In [1]: import numpy as np

In [2]: np.set_printoptions(precision=1, suppress=True, linewidth=100, legacy="1.25")

In [3]: mat = np.load("test12.npy")

In [4]: print(mat)
[[0 0 0 0 0 1 1 1 0]
 [0 0 0 0 0 0 0 0 1]
 [0 0 0 0 1 0 0 0 0]
 [0 0 0 0 1 0 0 0 0]
 [0 0 1 1 0 0 0 0 0]
 [1 0 0 0 0 0 1 1 0]
 [1 0 0 0 0 1 0 1 0]
 [1 0 0 0 0 1 1 0 0]
 [0 1 0 0 0 0 0 0 0]]

In [5]: print(round(float(np.linalg.eigvalsh(mat).min()), 1))
-1.4

In [6]: evals, V = np.linalg.eigh(mat)

In [7]: print(np.abs(V[:, -1]).round(6).argmax())
0

In [8]: print(np.round(V @ np.diag(evals) @ V.T, 1) + 0)
[[0. 0. 0. 0. 0. 1. 1. 1. 0.]
 [0. 0. 0. 0. 0. 0. 0. 0. 1.]
 [0. 0. 0. 0. 1. 0. 0. 0. 0.]
 [0. 0. 0. 0. 1. 0. 0. 0. 0.]
 [0. 0. 1. 1. 0. 0. 0. 0. 0.]
 [1. 0. 0. 0. 0. 0. 1. 1. 0.]
 [1. 0. 0. 0. 0. 1. 0. 1. 0.]
 [1. 0. 0. 0. 0. 1. 1. 0. 0.]
 [0. 1. 0. 0. 0. 0. 0. 0. 0.]]

In [9]: print(np.round(V.T @ mat @ V, 1) + 0)
[[-1.4  0.   0.   0.   0.   0.   0.   0.   0. ]
 [ 0.  -1.   0.   0.   0.   0.   0.   0.   0. ]
 [ 0.   0.  -1.   0.   0.   0.   0.   0.   0. ]
 [ 0.   0.   0.  -1.   0.   0.   0.   0.   0. ]
 [ 0.   0.   0.   0.  -1.   0.   0.   0.   0. ]
 [ 0.   0.   0.   0.   0.   0.   0.   0.   0. ]
 [ 0.   0.   0.   0.   0.   0.   1.   0.   0. ]
 [ 0.   0.   0.   0.   0.   0.   0.   1.4  0. ]
 [ 0.   0.   0.   0.   0.   0.   0.   0.   3. ]]

In [10]: print(np.round(np.linalg.svd(mat, compute_uv=False), 1) + 0)
[3.  1.4 1.4 1.  1.  1.  1.  1.  0. ]

In [11]: print(np.round(np.abs(V[:, -1]), 1) + 0)
[0.5 0.  0.  0.  0.  0.5 0.5 0.5 0. ]

In [12]: arr = np.loadtxt("dump.csv", delimiter=",")

In [13]: print(arr)
[[ -1.   3.   0.   1.   0.  -1.  -3.   2.   0.  -3.   3.]
 [ -2.   1.   2.   2.  -2.   1.  -1.  -1.  -3.  -1.   3.]
 [ -3.   1.  -1.   5.  -2.   0.   2.  -4.  -2.  -2.   6.]
 [ -5.   2.   2.   3.  -1.  -3.   3.  -7.  -3.  -5.   3.]
 [ -4.   1.   5.   2.   1.  -1.   1.  -7.   0.  -6.   1.]
 [ -1.  -1.   8.   3.   2.   2.   2.  -4.   2.  -5.   0.]
 [  1.  -3.   8.   3.   4.   5.   5.  -3.   2.  -7.  -2.]
 [  3.  -4.  10.   1.   6.   5.   5.  -1.   0.  -8.  -2.]
 [  4.  -3.   7.   3.   4.   5.   3.  -3.  -1.  -7.   1.]
 [  7.  -3.   4.   0.   6.   5.   4.  -4.  -4.  -7.  -2.]
 [  8.  -5.   1.   2.   8.   7.   2.  -7.  -2.  -4.  -4.]
 [  8.  -6.   1.   3.   9.   6.   0. -10.  -1.  -7.  -6.]
 [  7.  -4.   0.   0.  10.   9.   0. -11.  -3.  -8.  -4.]
 [ 10.  -3.  -1.   0.  10.   7.  -1.  -8.  -3.  -9.  -4.]
 [ 10.   0.   0.   3.   8.   7.  -1.  -7.  -4. -12.  -6.]
 [ 12.   2.   0.   1.   5.   9.   1.  -8.  -4. -10.  -8.]
 [ 12.  -1.  -1.   4.   4.   6.   3.  -6.  -2. -10.  -8.]
 [ 12.  -4.  -3.   7.   4.   9.   3.  -4.  -4. -12.  -7.]
 [ 10.  -1.  -1.   9.   3.  10.   1.  -3.  -1.  -9.  -9.]
 [  8.  -2.   2.   6.   0.  13.   0.  -5.   1. -12. -12.]
 [  6.  -1.   0.   3.  -2.  13.   3.  -5.   4. -11. -10.]
 [  7.  -3.  -3.   4.   1.  14.   0.  -4.   5.  -8.  -7.]
 [  9.  -3.  -2.   5.   3.  12.  -2.  -2.   7.  -7.  -9.]
 [ 10.  -6.   1.   8.   3.  13.   0.  -2.   6.  -7.  -7.]
 [  9.  -5.   3.   9.   2.  14.   1.  -5.   6.  -4.  -6.]
 [  7.  -8.   0.  11.   5.  14.   3.  -3.   9.  -3.  -6.]
 [  4.  -7.  -2.   9.   7.  13.   5.  -3.   8.  -6.  -6.]
 [  2. -10.  -4.   8.   4.  12.   7.  -1.   5.  -3.  -9.]
 [  1.  -7.  -4.   8.   1.  15.   5.  -3.   7.  -6.  -8.]
 [  4. -10.  -2.   8.  -2.  17.   8.  -4.   9.  -3.  -7.]
 [  3. -11.  -1.   5.  -4.  17.   9.  -1.  10.   0.  -6.]]

In [14]: C2 = np.cov(arr, rowvar=False)

In [15]: print(np.polyfit(arr[:, 6], arr[:, 9], 1))
[ 0.3 -7.3]

In [16]: print(np.round(np.corrcoef(arr.T), 1) + 0)
[[ 1.  -0.2 -0.3  0.1  0.5  0.5 -0.2 -0.3 -0.1 -0.6 -0.7]
 [-0.2  1.   0.3 -0.5 -0.1 -0.7 -0.6 -0.2 -0.7 -0.3  0.5]
 [-0.3  0.3  1.  -0.4  0.1 -0.5  0.   0.  -0.3  0.   0.5]
 [ 0.1 -0.5 -0.4  1.  -0.2  0.6  0.3  0.3  0.7  0.2 -0.5]
 [ 0.5 -0.1  0.1 -0.2  1.   0.  -0.2 -0.5 -0.4 -0.4 -0.2]
 [ 0.5 -0.7 -0.5  0.6  0.   1.   0.4  0.1  0.7 -0.1 -0.8]
 [-0.2 -0.6  0.   0.3 -0.2  0.4  1.   0.2  0.4  0.3 -0.1]
 [-0.3 -0.2  0.   0.3 -0.5  0.1  0.2  1.   0.5  0.4  0.1]
 [-0.1 -0.7 -0.3  0.7 -0.4  0.7  0.4  0.5  1.   0.4 -0.4]
 [-0.6 -0.3  0.   0.2 -0.4 -0.1  0.3  0.4  0.4  1.   0.5]
 [-0.7  0.5  0.5 -0.5 -0.2 -0.8 -0.1  0.1 -0.4  0.5  1. ]]

In [17]: print(np.argwhere(np.triu(np.abs(np.corrcoef(arr.T)) > 0.8, 1)))
[[ 5 10]]

In [18]: print(round(np.corrcoef(arr[:, 6], arr[:, 9])[0, 1], 1))
0.3

In [19]: print(arr.std(axis=0))
[4.9 3.6 3.5 3.1 3.7 5.5 2.8 2.8 4.5 3.2 4.4]

In [20]: Uu, sigma, vt = np.linalg.svd(arr, full_matrices=False)

In [21]: print(np.round(vt @ vt.T, 1) + 0)
[[1. 0. 0. 0. 0. 0. 0. 0. 0. 0. 0.]
 [0. 1. 0. 0. 0. 0. 0. 0. 0. 0. 0.]
 [0. 0. 1. 0. 0. 0. 0. 0. 0. 0. 0.]
 [0. 0. 0. 1. 0. 0. 0. 0. 0. 0. 0.]
 [0. 0. 0. 0. 1. 0. 0. 0. 0. 0. 0.]
 [0. 0. 0. 0. 0. 1. 0. 0. 0. 0. 0.]
 [0. 0. 0. 0. 0. 0. 1. 0. 0. 0. 0.]
 [0. 0. 0. 0. 0. 0. 0. 1. 0. 0. 0.]
 [0. 0. 0. 0. 0. 0. 0. 0. 1. 0. 0.]
 [0. 0. 0. 0. 0. 0. 0. 0. 0. 1. 0.]
 [0. 0. 0. 0. 0. 0. 0. 0. 0. 0. 1.]]

In [22]: print(sigma)
[93.2 40.3 24.9 19.  15.8 13.4 12.3 10.4  8.1  6.   4.8]

In [23]: print(Uu.shape, sigma.shape, vt.shape)
(31, 11) (11,) (11, 11)

In [24]: print(np.round(Uu.T @ arr @ vt.T, 1) + 0)
[[93.2  0.   0.   0.   0.   0.   0.   0.   0.   0.   0. ]
 [ 0.  40.3  0.   0.   0.   0.   0.   0.   0.   0.   0. ]
 [ 0.   0.  24.9  0.   0.   0.   0.   0.   0.   0.   0. ]
 [ 0.   0.   0.  19.   0.   0.   0.   0.   0.   0.   0. ]
 [ 0.   0.   0.   0.  15.8  0.   0.   0.   0.   0.   0. ]
 [ 0.   0.   0.   0.   0.  13.4  0.   0.   0.   0.   0. ]
 [ 0.   0.   0.   0.   0.   0.  12.3  0.   0.   0.   0. ]
 [ 0.   0.   0.   0.   0.   0.   0.  10.4  0.   0.   0. ]
 [ 0.   0.   0.   0.   0.   0.   0.   0.   8.1  0.   0. ]
 [ 0.   0.   0.   0.   0.   0.   0.   0.   0.   6.   0. ]
 [ 0.   0.   0.   0.   0.   0.   0.   0.   0.   0.   4.8]]

In [25]: print(sigma / sigma[0])
[1.  0.4 0.3 0.2 0.2 0.1 0.1 0.1 0.1 0.1 0.1]

In [26]: print(np.cumsum(sigma ** 2) / np.sum(sigma ** 2))
[0.7 0.9 0.9 0.9 1.  1.  1.  1.  1.  1.  1. ]

In [27]: print(np.abs(Uu[:, 0]).round(6).argmax())
19

In [28]: print(np.round(np.abs(vt[0]), 1) + 0)
[0.4 0.2 0.  0.3 0.2 0.6 0.1 0.2 0.1 0.4 0.4]

In [29]: print(np.allclose(Uu * sigma @ vt, arr))
True

In [30]: print(round(float(np.sqrt((sigma ** 2).sum())), 1), round(float(np.linalg.norm(arr)), 1))
110.0 110.0

In [31]: other = np.c_[arr[:, :8] @ np.array([[0, 1, 3, 1, 1, 3, 2, 2],
    ...:     [3, 1, 0, 3, 2, 1, 0, 0],
    ...:     [3, 3, 0, 0, 0, 3, 3, 1],
    ...:     [0, 1, 1, 3, 0, 3, 0, 0],
    ...:     [1, 3, 0, 1, 0, 2, 1, 2],
    ...:     [1, 0, 3, 2, 2, 0, 2, 0],
    ...:     [3, 1, 0, 3, 2, 2, 2, 1],
    ...:     [3, 3, 2, 0, 1, 1, 0, 1]]), np.array([-3, 1, 0, 2, 3, -4, -1, -1, 3, 5, 2, -3, -3, -5, -3, -3, -1, 3, 2, -4, -2, 4, 2, 4, 1, -5, 3, -3, -4, 1, -1])]

In [32]: print(other)
[[  5.   6.  -1.   0.  -1.  -1. -10.  -3.  -3.]
 [  2.  -3.  -3.   4.  -1.   0.   0.  -8.   1.]
 [ -8. -16. -12.  19.  -1.   0.  -7. -13.   0.]
 [ -4. -15. -35.  12.  -8.  -1.  -5. -14.   2.]
 [  0.  -3. -27.   7.  -9.   7.   8.  -7.   3.]
 [ 19.  21.  -2.  17.   1.  33.  32.   8.  -4.]
 [ 30.  33.  15.  30.  12.  48.  50.  20.  -1.]
 [ 41.  50.  23.  25.  14.  59.  62.  32.  -1.]
 [ 21.  31.  24.  27.  11.  50.  49.  23.   3.]
 [ 14.  26.  28.  26.  15.  46.  50.  30.   5.]
 [-12.  13.  33.  27.   9.  41.  45.  28.   2.]
 [-30.   5.  25.  20.  -2.  38.  40.  25.  -3.]
 [-26.   0.  26.  23.   6.  26.  42.  23.  -3.]
 [-22.   9.  35.  22.   8.  34.  39.  30.  -5.]
 [ -9.  15.  40.  38.  15.  46.  40.  28.  -3.]
 [ -1.   7.  48.  47.  28.  45.  49.  27.  -3.]
 [ -5.   9.  46.  46.  22.  52.  43.  28.  -1.]
 [-11.   9.  62.  52.  24.  54.  43.  28.   3.]
 [  1.  16.  63.  60.  27.  58.  42.  23.   2.]
 [ -2.   3.  59.  46.  25.  41.  48.  13.  -4.]
 [  2. -10.  50.  45.  31.  23.  42.   6.  -2.]
 [-15. -10.  59.  39.  25.  19.  34.   9.   4.]
 [-12.   6.  64.  36.  21.  33.  35.  18.   2.]
 [ -5.  18.  73.  45.  22.  55.  52.  25.   4.]
 [ -2.  14.  68.  54.  24.  59.  59.  21.   1.]
 [ -5.  19.  68.  58.  22.  59.  53.  24.  -5.]
 [ -1.  17.  54.  58.  23.  47.  45.  22.   3.]
 [ -8.   4.  48.  45.  19.  29.  34.  14.  -3.]
 [-11. -11.  50.  50.  24.  17.  31.   2.  -4.]
 [ -9. -14.  63.  54.  30.  28.  50.   6.   1.]
 [  1. -12.  63.  42.  32.  19.  51.   5.  -1.]]

In [33]: print(np.round(np.linalg.lstsq(arr, other[:, 0])[0], 1) + 0)
[0. 3. 3. 0. 1. 1. 3. 3. 0. 0. 0.]

In [34]: print(np.linalg.matrix_rank(np.c_[arr, other]))
12

In [35]: print(np.linalg.matrix_rank(other))
9

In [36]: print(np.linalg.norm(np.linalg.qr(arr)[0].T @ other, axis=0) ** 2 / ((other ** 2).sum(axis=0) + 1e-12))
[1.  1.  1.  1.  1.  1.  1.  1.  0.2]

In [37]: labels = arr[:, 5] > np.median(arr[:, 5])

In [38]: u = arr[labels].mean(axis=0) - arr[~labels].mean(axis=0)

In [39]: print(np.argsort(-np.abs(u).round(6), kind="stable"))
[ 5  8 10  3  1  2  4  7  0  6  9]

In [40]: print(u)
[ 1.8 -4.2 -3.3  4.8 -2.6  9.3  1.5  2.   7.6  0.8 -5.8]

In [41]: K = np.loadtxt("arr.csv", delimiter=",")

In [42]: print(K)
[[ 1.  3.  2. -3. -3. -3. -1.  1.  2. -1.  2. -3.]
 [ 0. -2. -3.  3.  1.  1.  1.  3.  0.  0.  0.  1.]
 [ 0.  0.  1.  1.  1. -2. -2.  1.  3. -2.  0.  2.]
 [ 0.  0.  0. -3. -2.  1.  3.  1. -1. -2. -2.  2.]
 [ 0.  0.  0.  0.  2.  2.  0. -2.  0.  3.  1.  3.]
 [ 0.  0.  0.  0.  0.  0.  2.  3. -2. -3.  0. -1.]
 [ 0.  0.  0.  0.  0.  0. -3.  1.  2. -2.  3.  1.]
 [ 0.  0.  0.  0.  0.  0.  0.  1. -3. -3.  2.  3.]
 [ 0.  0.  0.  0.  0.  0.  0.  0.  2.  2. -1.  2.]
 [ 0.  0.  0.  0.  0.  0.  0.  0.  0. -1.  2. -1.]
 [ 0.  0.  0.  0.  0.  0.  0.  0.  0.  0. -3.  3.]
 [ 0.  0.  0.  0.  0.  0.  0.  0.  0.  0.  0. -3.]]

In [43]: u, r1 = K[2], K[10]

In [44]: print(u @ r1)
6.0

In [45]: p = (u @ r1) / (u @ u) * u

In [46]: print((r1 - p) @ u)
0.0

In [47]: print(np.outer(u, r1))
[[ 0.  0.  0.  0.  0.  0.  0.  0.  0.  0. -0.  0.]
 [ 0.  0.  0.  0.  0.  0.  0.  0.  0.  0. -0.  0.]
 [ 0.  0.  0.  0.  0.  0.  0.  0.  0.  0. -3.  3.]
 [ 0.  0.  0.  0.  0.  0.  0.  0.  0.  0. -3.  3.]
 [ 0.  0.  0.  0.  0.  0.  0.  0.  0.  0. -3.  3.]
 [-0. -0. -0. -0. -0. -0. -0. -0. -0. -0.  6. -6.]
 [-0. -0. -0. -0. -0. -0. -0. -0. -0. -0.  6. -6.]
 [ 0.  0.  0.  0.  0.  0.  0.  0.  0.  0. -3.  3.]
 [ 0.  0.  0.  0.  0.  0.  0.  0.  0.  0. -9.  9.]
 [-0. -0. -0. -0. -0. -0. -0. -0. -0. -0.  6. -6.]
 [ 0.  0.  0.  0.  0.  0.  0.  0.  0.  0. -0.  0.]
 [ 0.  0.  0.  0.  0.  0.  0.  0.  0.  0. -6.  6.]]

In [48]: print(np.linalg.matrix_rank(np.outer(u, r1)))
1

In [49]: print(np.linalg.matrix_rank(K, rtol=0.1))
9

In [50]: print(np.linalg.cond(K) > 100)
True

In [51]: rk = np.linalg.matrix_rank(K)

In [52]: print(rk)
11

In [53]: N = np.linalg.svd(K)[2][rk:].T

In [54]: print(np.round(N[:, 0] / N[np.abs(N[:, 0]).round(6).argmax(), 0], 1) + 0)
[ 1.  -0.4  0.6  0.3 -0.3  0.3  0.   0.   0.   0.   0.   0. ]

In [55]: print(np.round(N @ N.T, 1) + 0)
[[ 0.6 -0.2  0.3  0.2 -0.2  0.2  0.   0.   0.   0.   0.   0. ]
 [-0.2  0.1 -0.1 -0.1  0.1 -0.1  0.   0.   0.   0.   0.   0. ]
 [ 0.3 -0.1  0.2  0.1 -0.1  0.1  0.   0.   0.   0.   0.   0. ]
 [ 0.2 -0.1  0.1  0.   0.   0.   0.   0.   0.   0.   0.   0. ]
 [-0.2  0.1 -0.1  0.   0.   0.   0.   0.   0.   0.   0.   0. ]
 [ 0.2 -0.1  0.1  0.   0.   0.   0.   0.   0.   0.   0.   0. ]
 [ 0.   0.   0.   0.   0.   0.   0.   0.   0.   0.   0.   0. ]
 [ 0.   0.   0.   0.   0.   0.   0.   0.   0.   0.   0.   0. ]
 [ 0.   0.   0.   0.   0.   0.   0.   0.   0.   0.   0.   0. ]
 [ 0.   0.   0.   0.   0.   0.   0.   0.   0.   0.   0.   0. ]
 [ 0.   0.   0.   0.   0.   0.   0.   0.   0.   0.   0.   0. ]
 [ 0.   0.   0.   0.   0.   0.   0.   0.   0.   0.   0.   0. ]]

In [56]: print(N.shape)
(12, 1)

In [57]: print([int(np.linalg.matrix_rank(K[:i])) for i in range(1, len(K) + 1)])
[1, 2, 3, 4, 5, 6, 7, 8, 9, 10, 11, 11]
